$ python3 -q
>>> import numpy as np
>>> np.set_printoptions(suppress=True, linewidth=200)
>>> def tidy(a):
...     return np.round(a, 1) + 0
... 
>>> J = np.load("data.npy")
>>> J
array([[0, 2, 0, 0],
       [1, 2, 0, 0],
       [0, 0, 0, 2],
       [0, 0, 1, 2]])
>>> def softmax(z):
...     e = np.exp(z - z.max(axis=-1, keepdims=True))
...     return e / e.sum(axis=-1, keepdims=True)
... 
>>> tidy(softmax(J).sum(axis=1))
array([1., 1., 1., 1.])
>>> tidy(softmax(J[0] + 4))
array([0.1, 0.7, 0.1, 0.1])
>>> S = J @ J.T / np.sqrt(4)
>>> tidy(softmax(S + np.triu(np.full(S.shape, -np.inf), 1)))
array([[1. , 0. , 0. , 0. ],
       [0.4, 0.6, 0. , 0. ],
       [0.1, 0.1, 0.8, 0. ],
       [0. , 0. , 0.3, 0.6]])
>>> softmax(S).round(6).argmax(axis=1)
array([0, 1, 2, 3])
>>> W = np.array([[2, -1], [-1, -2], [-1, 3], [-3, -3]])
>>> beta = np.array([0, 1])
>>> H = np.maximum(J @ W + beta, 0)
>>> H
array([[0, 0],
       [0, 0],
       [0, 0],
       [0, 0]])
>>> (H > 0).astype(int)
array([[0, 0],
       [0, 0],
       [0, 0],
       [0, 0]])
>>> np.linalg.matrix_rank(H)
np.int64(0)
>>> (H > 0).mean(axis=0)
array([0., 0.])
>>> W2 = np.array([[2, 4, 2], [0, 0, -2]])
>>> H @ W2
array([[0, 0, 0],
       [0, 0, 0],
       [0, 0, 0],
       [0, 0, 0]])
>>> (H @ W2).round(6).argmax(axis=1)
array([0, 0, 0, 0])
>>> u = np.array([1, 3, 3])
>>> np.polyval(u, J[2])
array([ 3,  3,  3, 13])
>>> np.array([np.convolve(row, u, "same") for row in J])
array([[2, 6, 6, 0],
       [5, 9, 6, 0],
       [0, 0, 2, 6],
       [0, 1, 5, 9]])
>>> np.correlate(J[2], J[0], "full")
array([0, 0, 0, 0, 0, 4, 0])
